$ python3 -q
>>> import numpy as np
>>> np.set_printoptions(precision=1, suppress=True, linewidth=160)
>>> def rnd(a):
...     return np.round(a, 1) + 0
... 
>>> arr = np.loadtxt("case14.csv", delimiter=",")
>>> print(arr)
[[ 1. -1.  1. -1.  1. -1.  1. -1.]
 [ 1.  1.  1.  1.  1.  1.  1.  1.]
 [ 1. -1. -1.  1. -1.  1.  1. -1.]
 [ 1.  1. -1. -1. -1. -1.  1.  1.]
 [ 1.  1.  1.  1. -1. -1. -1. -1.]
 [ 1.  1. -1. -1.  1.  1. -1. -1.]
 [ 1. -1.  1. -1. -1.  1. -1.  1.]]
>>> rnd(np.linalg.norm(arr, axis=0))
array([2.6, 2.6, 2.6, 2.6, 2.6, 2.6, 2.6, 2.6])
>>> rnd(np.linalg.norm(arr) ** 2 / np.linalg.norm(arr, 2) ** 2)
np.float64(7.0)
>>> rnd(np.linalg.norm(arr, axis=1))
array([2.8, 2.8, 2.8, 2.8, 2.8, 2.8, 2.8])
>>> arr @ arr
Traceback (most recent call last):
  File "<python-input-8>", line 1, in <module>
    arr @ arr
    ~~~~^~~~~
ValueError: matmul: Input operand 1 has a mismatch in its core dimension 0, with gufunc signature (n?,k),(k,m?)->(n?,m?) (size 7 is different from 8)
>>> gram = arr.T @ arr
>>> np.trace(gram), (arr ** 2).sum()
(np.float64(56.0), np.float64(56.0))
>>> rnd(np.linalg.eigvalsh(gram)[::-1])
array([8., 8., 8., 8., 8., 8., 8., 0.])
>>> gram
array([[ 7.,  1.,  1., -1., -1.,  1.,  1., -1.],
       [ 1.,  7., -1.,  1.,  1., -1., -1.,  1.],
       [ 1., -1.,  7.,  1.,  1., -1., -1.,  1.],
       [-1.,  1.,  1.,  7., -1.,  1.,  1., -1.],
       [-1.,  1.,  1., -1.,  7.,  1.,  1., -1.],
       [ 1., -1., -1.,  1.,  1.,  7., -1.,  1.],
       [ 1., -1., -1.,  1.,  1., -1.,  7.,  1.],
       [-1.,  1.,  1., -1., -1.,  1.,  1.,  7.]])
>>> rnd(np.linalg.svd(arr, compute_uv=False) ** 2)
array([8., 8., 8., 8., 8., 8., 8.])
>>> (arr @ arr.T).shape
(7, 7)
>>> F = np.loadtxt("m.csv", delimiter=",")
>>> rnd(F)
array([[-2.1,  3.3,  6.7,  6. ,  1.8, -0.3, -1.1],
       [ 1.9,  3.7,  6.4,  5.5,  2.1, -1.7, -1.8],
       [ 3.5,  3.7,  5.9,  5. ,  2.1, -2.3, -2. ],
       [ 8.6, -0.3, -2.8, -2.9,  0. , -2.8, -1. ],
       [-5.3,  2.4,  5.8,  5.4,  1.3,  1.1, -0.3],
       [ 3.4,  3.7,  6. ,  5.1,  2.1, -2.3, -2. ],
       [ 4. ,  3.7,  5.7,  4.8,  2.1, -2.4, -2. ],
       [-1.7,  3.4,  6.7,  6. ,  1.9, -0.4, -1.1],
       [ 2.6,  3.7,  6.2,  5.3,  2.1, -2. , -1.9],
       [-2.2,  3.3,  6.7,  5.9,  1.8, -0.2, -1. ],
       [-8.6, -2.1, -1.6, -1. , -1.3,  3.5,  2. ],
       [-8.9, -1.6, -0.7, -0.1, -1.1,  3.5,  1.8],
       [-8.7, -2. , -1.3, -0.7, -1.2,  3.5,  1.9],
       [-8.9, -0.1,  2.2,  2.4, -0.2,  3. ,  1.2],
       [ 8.1, -0.9, -3.7, -3.6, -0.4, -2.5, -0.7],
       [-7.6, -2.8, -3.1, -2.3, -1.7,  3.4,  2.1],
       [-7.7, -2.7, -3.1, -2.3, -1.7,  3.4,  2.1],
       [ 8.3,  2.4,  2.2,  1.5,  1.5, -3.5, -2.1],
       [ 9. ,  0.4, -1.6, -1.9,  0.4, -3.2, -1.4],
       [-5.2, -3.5, -5.1, -4.2, -2.1,  2.8,  2.1]])
>>> # rank 2
>>> gram = np.cov(F, rowvar=False)
>>> np.argwhere(np.triu(np.abs(np.corrcoef(F.T)) > 0.8, 1))
array([[0, 5],
       [0, 6],
       [1, 2],
       [1, 3],
       [1, 4],
       [1, 6],
       [2, 3],
       [2, 4],
       [3, 4],
       [4, 6],
       [5, 6]])
>>> rnd(np.median(F, axis=0))
array([-1.9,  1.4,  2.2,  2. ,  0.8, -0.4, -1. ])
>>> X = np.load("run18.npy")
>>> print(X)
[[ -9   7  -1  -5  -2   4  -5  -2  -1   2]
 [  1   9   0   1   7   8   8   0  -2   7]
 [-11 -11  -1  -7 -16 -12 -21  -2   3 -12]]
>>> Uu, sigma, Vh = np.linalg.svd(X, full_matrices=False)
>>> Uu.shape, sigma.shape, Vh.shape
((3, 3), (3,), (3, 10))
>>> rnd(sigma)
array([39.6, 15.6,  0. ])
>>> print(rnd(np.cumsum(sigma ** 2) / np.sum(sigma ** 2)))
[0.9 1.  1. ]
